$ python -q
>>> import numpy as np
>>> from numpy import linalg as LA
>>> np.set_printoptions(precision=2, suppress=True, linewidth=160, floatmode="fixed")
>>> def rnd(a):
...     return np.round(a, 2) + 0
... 
>>> W0 = np.load("run5.npy")
>>> W0
array([[  0.70,   0.10,  -1.60],
       [  0.70,  -0.50,   0.40],
       [ -0.50,   1.40,   0.30],
       [ -0.90,  -1.40,   0.70],
       [  2.40,  -0.40,  -0.80],
       [ -0.80,  -0.30,   0.90],
       [  1.80,   0.30,   1.90],
       [  0.00,   1.50,  -2.00],
       [ -0.40,   0.10,   0.30],
       [ -1.30,   0.90,   0.50],
       [  2.70,   0.10,  -2.00],
       [  0.10,   1.00,  -1.10],
       [ -2.90,  -0.10,  -0.50],
       [ -8.00, -12.00,  -6.00],
       [  0.60,   1.20,   0.20],
       [ -1.90,  -0.40,  -0.20],
       [  0.00,  -0.90,   1.00],
       [  0.30,  -0.70,   0.80],
       [  0.20,   0.70,   0.20],
       [ -0.90,   1.00,  -1.60],
       [ -0.60,   0.80,  -0.50],
       [  0.20,  -0.30,   1.60],
       [  0.80,  -0.20,   0.50],
       [  0.20,  -0.70,  -1.30],
       [ -0.50,   0.70,  -0.10],
       [ -0.40,  -0.80,  -0.60]])
>>> # row 13 is much longer than the rest
>>> vec = np.array([-1, 1, 2])
>>> target = W0 @ vec
>>> rnd(LA.pinv(W0) @ W0)
array([[1.00, 0.00, 0.00],
       [0.00, 1.00, 0.00],
       [0.00, 0.00, 1.00]])
>>> rng = np.random.default_rng(936)
>>> target = target + 0.3 * rng.normal(size=26)
>>> rnd(target)
array([ -3.63,  -0.79,   2.84,   0.70,  -4.10,   2.40,   2.25,  -2.28,   1.25,   3.14,  -6.75,  -1.19,   1.93, -15.94,   0.82,   0.59,   0.96,   0.63,   1.47,
        -1.25,   0.02,   2.36,   0.17,  -3.15,   1.07,  -1.52])
>>> c, *_ = LA.lstsq(W0, target)
>>> c.round()
array([-1.00,  1.00,  2.00])
>>> rnd(LA.norm(target - W0 @ c))
np.float64(1.21)
>>> W2 = W0[[20, 1]].astype(float)
>>> for _ in range(5):
...     idx = LA.norm(W0[:, None] - W2, axis=-1).argmin(axis=1)
...     W2 = np.array([W0[idx == j].mean(axis=0) for j in range(2)])
... 
>>> idx
array([1, 1, 1, 1, 1, 1, 1, 1, 1, 1, 1, 1, 1, 0, 1, 1, 1, 1, 1, 1, 1, 1, 1, 1, 1, 1])
>>> np.abs(W2[1] - W2[0]).argmax()
np.int64(1)
>>> W2 = np.array([[-2, 7, -5], [-6, -3, 3], [-7, 6, -4]])
>>> m1 = np.repeat(W2, 18 // 3, axis=0)
>>> m1 = m1 + 0.1 * rng.normal(size=m1.shape)
>>> rnd(m1)
array([[-2.14,  7.03, -4.79],
       [-1.97,  7.02, -4.94],
       [-1.97,  7.03, -5.09],
       [-2.00,  6.83, -4.98],
       [-1.91,  7.07, -5.12],
       [-2.02,  6.93, -4.80],
       [-5.96, -2.91,  2.92],
       [-6.25, -2.89,  3.05],
       [-5.98, -2.91,  3.09],
       [-6.05, -2.81,  3.11],
       [-6.18, -3.03,  3.15],
       [-6.04, -2.85,  2.82],
       [-7.06,  6.05, -3.97],
       [-6.94,  6.05, -3.94],
       [-6.96,  6.07, -3.99],
       [-7.06,  6.11, -4.06],
       [-6.97,  5.93, -3.92],
       [-7.05,  6.03, -3.96]])
>>> gram = np.cov(m1, rowvar=False)
>>> rnd(m1.std(axis=0))
array([2.18, 4.45, 3.55])
>>> gram.shape
(3, 3)
>>> rnd(gram)
array([[  5.01,   4.32,  -3.64],
       [  4.32,  20.99, -16.75],
       [ -3.64, -16.75,  13.38]])
>>> np.argsort(-m1.std(axis=0).round(6), kind="stable")
array([1, 2, 0])
>>> cen = m1 - m1.mean(axis=1)
Traceback (most recent call last):
  File "<python-input-29>", line 1, in <module>
    cen = m1 - m1.mean(axis=1)
          ~~~^~~~~~~~~~~~~~~~~
ValueError: operands could not be broadcast together with shapes (18,3) (18,) 
>>> cen = m1 - m1.mean(axis=0)
>>> Uu, s, Vt = LA.svd(cen, full_matrices=False)
>>> rnd(s ** 2 / (s ** 2).sum())
array([0.90, 0.10, 0.00])
>>> LA.matrix_rank(cen)
np.int64(3)
>>> rnd(Vt[0] * np.sign(Vt[0, np.abs(Vt[0]).argmax()]))
array([ 0.18,  0.77, -0.61])
>>> rnd(cen.mean(axis=0))
array([0.00, 0.00, 0.00])
>>> rnd((s ** 2).sum() ** 2 / (s ** 4).sum())
np.float64(1.22)
>>> np.searchsorted(np.cumsum(s ** 2) / (s ** 2).sum(), 0.9) + 1
np.int64(2)
>>> d = LA.norm(m1[:, None] - m1[None], axis=-1)
>>> LA.matrix_rank(d ** 2)
np.int64(5)
>>> d.shape
(18, 18)
>>> idx = m1[:, 1] > np.median(m1[:, 1])
>>> f = m1[idx].mean(axis=0) - m1[~idx].mean(axis=0)
>>> rnd(f)
array([ 2.73,  6.61, -5.33])
>>> W2 = m1[[1, 16]].astype(float)
>>> for _ in range(5):
...     idx = LA.norm(m1[:, None] - W2, axis=-1).argmin(axis=1)
...     W2 = np.array([m1[idx == j].mean(axis=0) for j in range(2)])
... 
>>> idx
array([0, 0, 0, 0, 0, 0, 1, 1, 1, 1, 1, 1, 0, 0, 0, 0, 0, 0])
>>> rnd(W2[1] - W2[0])
array([-1.57, -9.41,  7.49])
>>> np.bincount(idx)
array([12,  6])
>>> feats = np.loadtxt("mat.csv", delimiter=",")
>>> feats
array([[ 2.00, -2.00,  4.00],
       [-4.00, -2.00, -1.00],
       [-4.00, -4.00, -6.00]])
>>> idx = rng.permutation(3)
>>> other = feats[:, idx] * rng.choice([-1, 1], 3)
>>> other
array([[-4.00, -2.00, -2.00],
       [ 1.00,  4.00, -2.00],
       [ 6.00,  4.00, -4.00]])
>>> Uu, _, Vt = LA.svd(feats.T @ other)
>>> rnd(Uu @ Vt)
array([[ 0.00, -1.00,  0.00],
       [ 0.00,  0.00,  1.00],
       [-1.00,  0.00,  0.00]])
>>> np.allclose(feats, feats.T)
False
>>> rnd(LA.matrix_power(feats, 4))
array([[-496.00, -752.00, -152.00],
       [-208.00, -128.00, -376.00],
       [ 800.00, 1088.00, -192.00]])
>>> (feats - feats.T) / 2
array([[ 0.00,  1.00,  4.00],
       [-1.00,  0.00,  1.50],
       [-4.00, -1.50,  0.00]])
>>> q, evecs = LA.qr(feats[:, :2])[0], LA.qr(feats[:, 2:])[0]
>>> s = LA.svd(q.T @ evecs, compute_uv=False)
>>> rnd(s)
array([0.83])
>>> J = np.load("case18.npy")
>>> rnd(J)
array([[-0.69,  0.11,  0.51,  0.51],
       [-0.15, -0.05,  0.59, -0.79],
       [-0.69, -0.31, -0.59, -0.29],
       [ 0.15, -0.94,  0.22,  0.19]])
>>> # orthonormal columns
>>> rnd(LA.pinv(J))
array([[-0.69, -0.15, -0.69,  0.15],
       [ 0.11, -0.05, -0.31, -0.94],
       [ 0.51,  0.59, -0.59,  0.22],
       [ 0.51, -0.79, -0.29,  0.19]])
>>> rnd(J @ J.T)
array([[1.00, 0.00, 0.00, 0.00],
       [0.00, 1.00, 0.00, 0.00],
       [0.00, 0.00, 1.00, 0.00],
       [0.00, 0.00, 0.00, 1.00]])
>>> rnd(LA.svd(J, compute_uv=False))
array([1.00, 1.00, 1.00, 1.00])
>>> rnd(LA.norm(J, axis=0))
array([1.00, 1.00, 1.00, 1.00])
>>> rnd(J[:, 2] @ J[:, 0])
np.float64(0.0)
>>> idx = rng.permutation(4)
>>> idx
array([2, 0, 1, 3])
>>> other = J[idx][:, idx]
>>> rnd(np.sort(np.abs(LA.eigvals(other))))
array([1.00, 1.00, 1.00, 1.00])
>>> rnd(LA.det(other)), rnd(LA.det(J[idx]))
(np.float64(-1.0), np.float64(-1.0))
>>> rnd(np.diag(other))
array([-0.59, -0.69, -0.05,  0.19])
>>> f = np.array([5, 0, 1, 9])
>>> other = J + np.outer(f, np.eye(4)[0])
>>> rnd(LA.det(other) / LA.det(J)), rnd(1 + LA.solve(J, f)[0])
(np.float64(-1.76), np.float64(-1.76))
>>> LA.matrix_rank(LA.inv(other) - LA.inv(J), tol=1e-8)
np.int64(1)
>>> rnd(np.einsum("ij,ji->", J, J))
np.float64(1.29)
>>> rnd(LA.det(J.T))
np.float64(-1.0)
>>> rnd(np.einsum("ii->", J))
np.float64(-1.14)
>>> rnd(LA.eigvals(J).sum().real)
np.float64(-1.14)
>>> arr = np.load("x.npy")
>>> arr
array([[10,  1, -4, -3],
       [ 1,  5, -3, -3],
       [-4, -3,  3,  2],
       [-3, -3,  2, 22]])
>>> # rank 3
>>> hat = np.triu(np.array([[-2, 2, 3, -3], [2, -1, 0, -2], [-3, 3, 2, 2], [3, -1, 1, 1]]), 1) + np.eye(4)
>>> other = hat @ arr @ LA.inv(hat)
>>> rnd(LA.det(other))
np.float64(0.0)
>>> other
array([[  9.00,  -7.00, -34.00,  12.00],
       [  7.00,  -3.00, -28.00,  24.00],
       [-10.00,  11.00,  37.00, -36.00],
       [ -3.00,   3.00,  11.00,  -3.00]])
>>> rnd(np.poly(other))
array([    1.00,   -40.00,   443.00, -1372.00,     0.00])
>>> W2 = np.array([[2, 1, 0], [1, 3, 0]])
>>> E = rng.normal(size=(13, 2)) @ W2 + np.array([-3, -4, 8])
>>> rnd(E)
array([[-4.82, -0.42,  8.00],
       [-0.27, -1.68,  8.00],
       [-6.71, -8.37,  8.00],
       [-2.66, -5.44,  8.00],
       [-2.00, -4.30,  8.00],
       [-1.77, -2.62,  8.00],
       [-3.53, -7.42,  8.00],
       [ 0.30,  1.72,  8.00],
       [-6.28, -6.60,  8.00],
       [-5.48, -6.36,  8.00],
       [-3.39, -7.57,  8.00],
       [-6.78, -6.51,  8.00],
       [-2.57, -1.15,  8.00]])
>>> hat = E @ LA.solve(E.T @ E, E.T)
>>> LA.matrix_rank(np.eye(13) - hat)
np.int64(10)
>>> rnd(LA.eigvalsh(hat))
array([0.00, 0.00, 0.00, 0.00, 0.00, 0.00, 0.00, 0.00, 0.00, 0.00, 1.00, 1.00, 1.00])
>>> mat = np.loadtxt("m.csv", delimiter=",")
>>> mat
array([[-0.30,  1.00, -1.40],
       [-0.80,  0.10,  1.10],
       [-0.80, -1.20, -1.00]])
>>> q, evecs = LA.qr(mat[:, :1])[0], LA.qr(mat[:, 1:])[0]
>>> s = LA.svd(q.T @ evecs, compute_uv=False)
>>> rnd(np.degrees(np.arccos(s.clip(0, 1))))
array([69.46])
>>> rnd(s)
array([0.35])
>>> q, Rm = LA.qr(mat)
>>> rnd(q)
array([[-0.26,  0.76,  0.60],
       [-0.68,  0.30, -0.67],
       [-0.68, -0.58,  0.44]])
>>> np.allclose(Rm.T @ Rm, mat.T @ mat)
True
>>> rnd(Rm)
array([[ 1.17,  0.50,  0.29],
       [ 0.00,  1.48, -0.16],
       [ 0.00,  0.00, -2.02]])
>>> vec = np.array([3, 1, -1])
>>> LA.norm(mat @ vec) <= LA.norm(mat, 2) * LA.norm(vec) + 1e-9
np.True_
>>> rnd(mat * vec)
array([[-0.90,  1.00,  1.40],
       [-2.40,  0.10, -1.10],
       [-2.40, -1.20,  1.00]])
>>> rnd(mat @ (2 * vec))
array([ 3.00, -6.80, -5.20])
>>> vec = np.array([1, 2, 1])
>>> target = mat @ vec
>>> rnd(target)
array([ 0.30,  0.50, -4.20])
>>> rnd(LA.solve(mat, -2 * target))
array([-2.00, -4.00, -2.00])
>>> rnd(LA.solve(mat, target))
array([1.00, 2.00, 1.00])
>>> rnd(LA.solve(mat.T, mat[2]))
array([0.00, 0.00, 1.00])
>>> F = np.array([[0.3, 1.8, 0.7, 0.4],
...     [1.2, -1.1, 0.9, -0.4],
...     [0.9, 0.6, -0.4, -0.5],
...     [-1.6, 0.7, 0.3, -0.4]])
>>> F[:, 1] *= 20
>>> F
array([[  0.30,  36.00,   0.70,   0.40],
       [  1.20, -22.00,   0.90,  -0.40],
       [  0.90,  12.00,  -0.40,  -0.50],
       [ -1.60,  14.00,   0.30,  -0.40]])
>>> # column 1 is much longer than the rest
>>> Uu, s, Vt = LA.svd(F, full_matrices=False)
>>> np.allclose(Uu * s @ Vt, F)
True
>>> rnd(np.cumsum(s ** 2) / np.sum(s ** 2))
array([1.00, 1.00, 1.00, 1.00])
>>> rnd(Uu.T @ Uu)
array([[1.00, 0.00, 0.00, 0.00],
       [0.00, 1.00, 0.00, 0.00],
       [0.00, 0.00, 1.00, 0.00],
       [0.00, 0.00, 0.00, 1.00]])
>>> rnd(s / s[0])
array([1.00, 0.05, 0.03, 0.02])
>>> rnd(np.abs(Vt[0]))
array([0.01, 1.00, 0.00, 0.01])
>>> (s > 1e-8).sum()
np.int64(4)
>>> q, Rm = LA.qr(F)
>>> np.trace(q @ q.T)
np.float64(4.0)
>>> rnd(q @ Rm)
array([[  0.30,  36.00,   0.70,   0.40],
       [  1.20, -22.00,   0.90,  -0.40],
       [  0.90,  12.00,  -0.40,  -0.50],
       [ -1.60,  14.00,   0.30,  -0.40]])
>>> rnd(abs(Rm[0, 0])), rnd(LA.norm(F[:, 0]))
(np.float64(2.21), np.float64(2.21))
>>> np.allclose(Rm.T @ Rm, F.T @ F)
True
>>> q.shape, Rm.shape
((4, 4), (4, 4))
>>> rnd(Rm)
array([[-2.21, 12.29, -0.20,  0.08],
       [ 0.00, 44.37,  0.16,  0.24],
       [ 0.00,  0.00,  1.22, -0.02],
       [ 0.00,  0.00,  0.00, -0.82]])
>>> vec = np.array([6, -5, 0, 8])
>>> target = F @ vec
>>> c, lr = np.zeros(4), 1 / LA.norm(F, 2) ** 2
>>> for i in range(10):
...     c -= lr * F.T @ (F @ c - target)
...     if i % 2 == 0: print(i, round(LA.norm(F @ c - target), 2))
... 
0 14.16
2 14.11
4 14.06
6 14.01
8 13.96
>>> rnd(c)
array([ 0.19, -5.03,  0.00,  0.00])
>>> rnd(LA.cond(F))
np.float64(56.44)
>>> Uu, s, Vt = LA.svd(F)
>>> rnd(s)
array([46.05,  2.15,  1.21,  0.82])
>>> other = Uu[:, :1] @ np.diag(s[:1]) @ Vt[:1]
>>> rnd(LA.norm(F - other) / LA.norm(F))
np.float64(0.06)
>>> np.argsort(-LA.norm(F, axis=0).round(6), kind="stable")[:3]
array([1, 0, 2])
>>> LA.cond(F) > 100
np.False_
>>> LA.matrix_rank(F, rtol=0.1)
np.int64(1)
>>> round(np.log10(LA.cond(F)))
2
